$ python -q
>>> import numpy as np
>>> np.set_printoptions(precision=2, suppress=True, linewidth=120)
>>> W0 = np.load("layer7.npy")
>>> W0
array([[1, 2, 0, 0],
       [1, 1, 2, 2],
       [2, 2, 1, 1],
       [0, 2, 0, 0]])
>>> def softmax(z):
...     e = np.exp(z - z.max(axis=-1, keepdims=True))
...     return e / e.sum(axis=-1, keepdims=True)
... 
>>> softmax(W0[3])
array([0.1 , 0.71, 0.1 , 0.1 ])
>>> softmax(W0[3] + 5)
array([0.1 , 0.71, 0.1 , 0.1 ])
>>> np.round(softmax(10 * W0[3]), 2) + 0
array([0., 1., 0., 0.])
>>> att = W0 @ W0.T / np.sqrt(4)
>>> softmax(att)
array([[0.28, 0.1 , 0.46, 0.17],
       [0.02, 0.71, 0.26, 0.01],
       [0.09, 0.24, 0.64, 0.03],
       [0.3 , 0.11, 0.3 , 0.3 ]])
>>> softmax(att).round(6).argmax(axis=1)
array([2, 1, 2, 0])
>>> softmax(att)[3] @ W0
array([1.  , 1.89, 0.52, 0.52])
>>> A = np.loadtxt("w.csv", delimiter=",")
>>> print(A)
[[ 1.    0.    0.  ]
 [ 0.   -0.53 -0.85]
 [ 0.    0.85 -0.53]]
>>> # splits into 2 blocks
>>> (A != 0).astype(int)
array([[1, 0, 0],
       [0, 1, 1],
       [0, 1, 1]])
>>> A @ A
array([[ 1.  ,  0.  ,  0.  ],
       [ 0.  , -0.44,  0.9 ],
       [ 0.  , -0.9 , -0.44]])
>>> round(np.linalg.det(A), 2)
np.float64(1.0)
>>> np.flatnonzero(np.linalg.matrix_power((A != 0) + (A.T != 0) + np.eye(3), 3)[0])
array([0])
>>> np.sort(np.linalg.eigvals(A).real)
array([-0.53, -0.53,  1.  ])
>>> data = np.loadtxt("case9.csv", delimiter=",")
>>> data
array([[ 2.,  2.,  1.],
       [ 2., -2., -1.],
       [ 0., -1.,  0.],
       [-1.,  2., -2.]])
>>> out = np.array([[0, 5, 3], [5, 2, 0]])
>>> Z = np.kron(out, data)
>>> np.linalg.matrix_rank(Z)
np.int64(6)
>>> Z.shape
(8, 9)
>>> E = np.load("arr.npy")
>>> E
array([[-7, -6,  7],
       [ 0, -8, -9],
       [ 0,  0,  0]])
>>> # triangular, det is the product of the diagonal
>>> r = np.linalg.matrix_rank(E)
>>> print(r)
2
>>> N = np.linalg.svd(E)[2][r:].T
>>> N @ N.T
array([[ 0.63, -0.36,  0.32],
       [-0.36,  0.21, -0.18],
       [ 0.32, -0.18,  0.16]])
>>> [int(np.linalg.matrix_rank(E[:, :j + 1])) for j in range(3)]
[1, 2, 2]
>>> [int(np.linalg.matrix_rank(np.delete(E, i, axis=0))) for i in range(3)]
[1, 1, 2]
>>> print(A.sum(axis=1))
[ 1.   -1.38  0.32]
>>> A.sum(axis=0)
array([ 1.  ,  0.32, -1.38])
>>> print(np.linalg.svd(A, compute_uv=False))
[1. 1. 1.]
>>> A.mean(axis=0)
array([ 0.33,  0.11, -0.46])
>>> np.zeros(3, 3)
Traceback (most recent call last):
  File "<python-input-39>", line 1, in <module>
    np.zeros(3, 3)
    ~~~~~~~~^^^^^^
TypeError: Cannot interpret '3' as a data type
>>> np.unravel_index(np.abs(A).argmax(), A.shape)
(np.int64(0), np.int64(0))
>>> U, s, vt = np.linalg.svd(E)
>>> vecs = vt[:(s > 1e-8).sum()]
>>> rng = np.random.default_rng(3895)
>>> vec = E[2] + 2 * E[1] + rng.integers(2) * np.eye(3)[2]
>>> vec
array([  0., -16., -17.])
>>> np.diag(vecs.T @ vecs)
array([0.37, 0.79, 0.84])
>>> vecs.T @ vecs
array([[ 0.37,  0.36, -0.32],
       [ 0.36,  0.79,  0.18],
       [-0.32,  0.18,  0.84]])
>>> np.linalg.matrix_rank(np.vstack([E, vec]))
np.int64(3)
>>> Z = np.array([[-4, -4, -9], [-1, -4, 7]])
>>> K = np.repeat(Z, 23 // 2, axis=0)
>>> K = K + 0.05 * rng.normal(size=K.shape)
>>> K
array([[-4.02, -4.01, -8.95],
       [-4.02, -4.02, -8.95],
       [-3.93, -4.04, -9.04],
       [-3.98, -3.99, -9.01],
       [-4.03, -4.02, -9.06],
       [-4.02, -3.93, -9.02],
       [-3.98, -4.  , -9.01],
       [-3.9 , -3.96, -9.  ],
       [-3.98, -3.89, -8.96],
       [-4.15, -3.94, -9.01],
       [-3.98, -4.1 , -8.94],
       [-0.89, -4.06,  7.  ],
       [-1.03, -3.82,  7.03],
       [-0.96, -3.97,  7.  ],
       [-1.02, -3.94,  6.93],
       [-1.1 , -3.99,  6.98],
       [-0.95, -4.  ,  6.93],
       [-1.01, -4.06,  7.01],
       [-1.01, -4.04,  7.02],
       [-0.92, -3.9 ,  7.09],
       [-1.06, -4.02,  7.01],
       [-1.02, -3.97,  7.04]])
>>> cov = np.cov(K, rowvar=False)
>>> np.argwhere(np.triu(np.abs(np.corrcoef(K.T)) > 0.8, 1))
array([[0, 2]])
>>> np.argsort(-K.std(axis=0).round(6), kind="stable")
array([2, 0, 1])
>>> np.median(K, axis=0)
array([-2.5, -4. , -1. ])
>>> np.corrcoef(K.T)
array([[1.  , 0.09, 1.  ],
       [0.09, 1.  , 0.09],
       [1.  , 0.09, 1.  ]])
>>> print(np.round(np.linalg.eigvalsh(cov)[::-1], 2) + 0)
[69.39  0.    0.  ]
